$ ipython --no-banner

In [1]: import numpy as np

In [2]: np.set_printoptions(suppress=True, linewidth=200)

In [3]: def rd(a):
   ...:     return np.round(a, 3) + 0
   ...: 

In [4]: data = np.load("test16.npy")

In [5]: print(data)
[[ -8   5   8  -4   2   6  -4  -3  -9  -2  -8   7  -5]
 [  2  -9  -7   5   7   1 -14   6  -4  -3   1  -2   9]
 [ -7   8  -9  -3  -3   2   6  -3  -1   4   8  -1   0]
 [  6  -9   6   5  -5   0  10  -1   2   4  -9  -8   5]
 [ -6   5   9  -1  -7   4  14  -7  -2   7  -8   1  -9]
 [  2   5  -3  -7   1  -8  -2   4   1   5   8   2   5]
 [ -4   3  -1  -5   1  -1  -2   2  -4   3   5  -6   4]
 [  3  -4   6   2  -3   8   6  -1   1  -4   0   3  -3]
 [  4  -2   7   8   1   8  -2  -6  -3  -1  -7  -9  -5]
 [  6  -6  -3   5   0  -3   0   5  -4  -7   0  -3   8]
 [  3   1   9  -5   4   9  -8  -6  -8   8  -9  -2  -6]
 [  0   4   3  -9   4   2  -8   9  -9  -4  -5  -3   7]
 [  5  -3  -1  -1   4  -7  -8   8   7  -4  -9   6   5]
 [ -7  -7   7   2   1   8  -2   3   6  -1  -4   5  -1]
 [  1  -6   0   1   0  -1   0   6  -2  -4   2   7  -2]
 [ -1   1  -8   3  -8  -2  16  -4   8   2  -1  -8  -2]]

In [6]: print(rd(np.trace(np.linalg.pinv(data) @ data)))
12.0

In [7]: print(np.allclose(data[:-1].T @ np.linalg.lstsq(data[:-1].T, data[-1])[0], data[-1]))
True

In [8]: print(np.linalg.lstsq(data[:-1].T, data[-1])[2])
12

In [9]: print(np.linalg.matrix_rank(data, rtol=0.1))
11

In [10]: print([round(float(x), 3) for x in np.linalg.svd(data, compute_uv=False)[:3]])
[44.212, 38.943, 32.933]

In [11]: print(np.argsort(-np.linalg.norm(data, axis=0).round(6), kind="stable")[:3])
[ 6 10  2]

In [12]: print(np.linalg.cond(data) > 100)
True

In [13]: th = np.radians(135)

In [14]: r_ = np.eye(13)

In [15]: r_[9, 9] = r_[11, 11] = np.cos(th)

In [16]: r_[9, 11], r_[11, 9] = -np.sin(th), np.sin(th)

In [17]: B = data @ r_.T

In [18]: print(np.allclose(np.linalg.norm(data, axis=1), np.linalg.norm(B, axis=1)))
True

In [19]: U, sigma, Vh = np.linalg.svd(data)

In [20]: vecs = Vh[:(sigma > 1e-8).sum()]

In [21]: rng = np.random.default_rng(200)

In [22]: x0 = data[10] + -1 * data[15] + rng.integers(2) * np.eye(13)[7]

In [23]: print(x0)
[  4.   0.  17.  -8.  12.  11. -24.  -2. -16.   6.  -8.   6.  -4.]

In [24]: print(rd(np.linalg.norm(x0 - vecs.T @ vecs @ x0)))
0.0

In [25]: print(rd(np.diag(vecs.T @ vecs)))
[1.  1.  1.  1.  0.2 1.  0.8 1.  1.  1.  1.  1.  1. ]

In [26]: F = np.loadtxt("case2.csv", delimiter=",")

In [27]: print(rd(F))
[[ -4.632   9.992  -5.845   3.286 -14.127  14.623 -14.127   4.135  -5.36    3.65   -1.709   2.558  -2.437  -9.131  19.255]
 [ -2.239   2.503  -2.323   0.174  -3.748   4.742  -3.748   1.245  -0.264  -0.814  -1.078   2.149   0.897  -2.497   6.981]
 [ -1.538   1.173  -1.401  -0.251  -1.737   2.71   -1.737   0.564   0.365  -1.202  -0.837   1.652   1.065  -1.15    4.248]
 [ -0.176   0.007  -0.047  -0.149   0.099   0.183   0.099  -0.106   0.169  -0.322  -0.153   0.196   0.192   0.103   0.36 ]
 [ -0.09    0.001  -0.014  -0.083   0.068   0.091   0.068  -0.069   0.089  -0.173  -0.083   0.097   0.096   0.069   0.182]
 [  0.015   0.      0.      0.015  -0.016  -0.015  -0.016   0.016  -0.015   0.03    0.015  -0.015  -0.015  -0.016  -0.03 ]
 [  0.191  -0.034  -0.132   0.24   -0.355  -0.225  -0.355   0.389  -0.157   0.414   0.257  -0.108  -0.091  -0.372  -0.416]
 [  0.23   -0.091  -0.255   0.312  -0.521  -0.321  -0.521   0.613  -0.138   0.496   0.357  -0.056  -0.011  -0.567  -0.551]
 [  0.249  -0.198  -0.427   0.363  -0.692  -0.446  -0.692   0.89   -0.051   0.513   0.462   0.064   0.163  -0.791  -0.695]
 [  0.157  -1.041  -1.294   0.284  -1.058  -1.199  -1.058   2.099   0.884  -0.079   0.804   1.011   1.531  -1.578  -1.356]
 [ -0.159  -2.957  -2.596  -0.339  -0.778  -2.799  -0.778   3.735   3.116  -1.977   1.139   2.935   4.414  -2.256  -2.64 ]
 [ -0.339  -4.075  -3.214  -0.77   -0.407  -3.736  -0.407   4.482   4.414  -3.147   1.268   3.984   6.022  -2.445  -3.396]
 [ -0.531  -5.3    -3.83   -1.266   0.086  -4.769   0.086   5.214   5.831  -4.447   1.384   5.096   7.746  -2.564  -4.238]
 [ -0.864  -7.524  -4.838  -2.207   1.131  -6.66    1.131   6.393   8.387  -6.832   1.555   7.044  10.806  -2.631  -5.797]
 [ -1.027  -8.661  -5.313  -2.7     1.717  -7.634   1.717   6.943   9.687  -8.058   1.63    8.014  12.344  -2.613  -6.607]
 [ -1.176  -9.722  -5.739  -3.167   2.289  -8.547   2.289   7.433  10.898  -9.204   1.694   8.907  13.768  -2.572  -7.371]
 [ -1.452 -11.753  -6.513  -4.072   3.436 -10.302   3.436   8.318  13.205 -11.401   1.805  10.585  16.462  -2.441  -8.85 ]
 [ -1.588 -12.784  -6.888  -4.536   4.04  -11.196   4.04    8.744  14.373 -12.517   1.856  11.425  17.817  -2.352  -9.607]]

In [28]: print(F.shape)
(18, 15)

In [29]: print(np.count_nonzero(F))
270

In [30]: F[18]
---------------------------------------------------------------------------
IndexError                                Traceback (most recent call last)
Cell In[30], line 1
----> 1 F[18]

IndexError: index 18 is out of bounds for axis 0 with size 18

In [31]: print(rd(np.abs(F).max()))
19.255

In [32]: np.linalg.rank(F)
---------------------------------------------------------------------------
AttributeError                            Traceback (most recent call last)
Cell In[32], line 1
----> 1 np.linalg.rank(F)

AttributeError: module 'numpy.linalg' has no attribute 'rank'
